$ python -q
>>> import numpy as np
>>> import numpy.linalg as la
>>> np.set_printoptions(suppress=True, linewidth=140)
>>> A = np.loadtxt("arr.csv", delimiter=",")
>>> A
array([[ 0.2443, -1.4569,  0.2144,  1.0377],
       [ 0.1808, -5.5875,  1.5612,  5.1408],
       [-1.4337,  3.7446, -0.419 , -2.0745],
       [ 0.8918, -5.0189,  0.5617,  3.6622],
       [-0.9577, -2.3302,  0.9523,  3.115 ],
       [ 0.2185, -0.213 ,  0.3226,  0.212 ],
       [ 1.4487, -9.0869,  1.8825,  7.0566],
       [ 0.0261, -0.0406,  0.0173,  0.0568],
       [ 0.8891, -6.7118,  1.6458,  5.5667],
       [-0.5262,  1.6763, -0.3138, -1.022 ],
       [-0.0876,  2.0313, -0.5718, -1.8313],
       [-0.9041,  2.1457, -0.1394, -1.1331],
       [ 0.41  , -3.882 ,  0.4599,  3.0625],
       [-0.0815, -1.7598,  0.4303,  1.7164],
       [ 0.5286,  3.6411, -1.0194, -3.908 ],
       [-0.7977,  1.9927, -0.5051, -1.1964],
       [-0.0021,  1.402 , -0.3672, -1.2742],
       [-1.3648,  1.6384,  0.1378, -0.1205],
       [-1.8665,  3.0907, -0.3029, -1.1752],
       [ 0.6289,  2.7979, -0.6982, -3.0169],
       [ 1.094 , -0.6808, -0.3019, -0.4821],
       [-0.3985, -4.007 ,  0.9182,  4.0253]])
>>> dist = la.norm(A[:, None] - A[None], axis=-1)
>>> (dist + 1e9 * np.eye(22)).round(6).argmin(axis=1)
array([13,  8, 18, 12, 13,  7,  8,  5,  1, 15, 16, 15, 21,  0, 19, 11,  9, 11,  2, 14,  5, 12])
>>> dist[15].round(6).argsort(kind="stable")[:4]
array([15, 11,  9, 10])
>>> la.matrix_rank(dist ** 2)
np.int64(6)
>>> dist.mean(axis=1).argmax()
np.int64(6)
>>> dist[:5, :5].round(4)
array([[ 0.    ,  5.9762,  6.3213,  4.4851,  2.6584],
       [ 5.9762,  0.    , 12.0696,  2.0035,  4.0473],
       [ 6.3213, 12.0696,  0.    , 10.774 ,  8.1204],
       [ 4.4851,  2.0035, 10.774 ,  0.    ,  3.3319],
       [ 2.6584,  4.0473,  8.1204,  3.3319,  0.    ]])
>>> B = np.array([[1, -1, -3], [8, 1, -7], [-2, -8, 9], [0, 3, -5]])
>>> la.matrix_rank(np.vstack([A, B.T]))
np.int64(4)
>>> la.matrix_rank(A @ B)
np.int64(3)
>>> rng = np.random.default_rng(324)
>>> J = (rng.random((8, 8)) < 0.3) + np.eye(8)
>>> J /= J.sum(axis=1, keepdims=True)
>>> J.round(4)
array([[0.6667, 0.    , 0.    , 0.    , 0.    , 0.    , 0.3333, 0.    ],
       [0.    , 1.    , 0.    , 0.    , 0.    , 0.    , 0.    , 0.    ],
       [0.    , 0.    , 0.3333, 0.    , 0.    , 0.    , 0.3333, 0.3333],
       [0.    , 0.5   , 0.    , 0.5   , 0.    , 0.    , 0.    , 0.    ],
       [0.    , 0.25  , 0.    , 0.    , 0.5   , 0.25  , 0.    , 0.    ],
       [0.1429, 0.1429, 0.1429, 0.1429, 0.1429, 0.1429, 0.    , 0.1429],
       [0.    , 0.3333, 0.3333, 0.    , 0.    , 0.    , 0.3333, 0.    ],
       [0.    , 0.2   , 0.    , 0.2   , 0.    , 0.2   , 0.    , 0.4   ]])
>>> # rows sum to 1
>>> Q, R = la.qr(J)
>>> np.round(Q.T @ Q, 4) + 0
array([[1., 0., 0., 0., 0., 0., 0., 0.],
       [0., 1., 0., 0., 0., 0., 0., 0.],
       [0., 0., 1., 0., 0., 0., 0., 0.],
       [0., 0., 0., 1., 0., 0., 0., 0.],
       [0., 0., 0., 0., 1., 0., 0., 0.],
       [0., 0., 0., 0., 0., 1., 0., 0.],
       [0., 0., 0., 0., 0., 0., 1., 0.],
       [0., 0., 0., 0., 0., 0., 0., 1.]])
>>> round(float(abs(R[0, 0])), 4), round(float(la.norm(J[:, 0])), 4)
(0.6818, 0.6818)
>>> np.allclose(R.T @ R, J.T @ J)
True
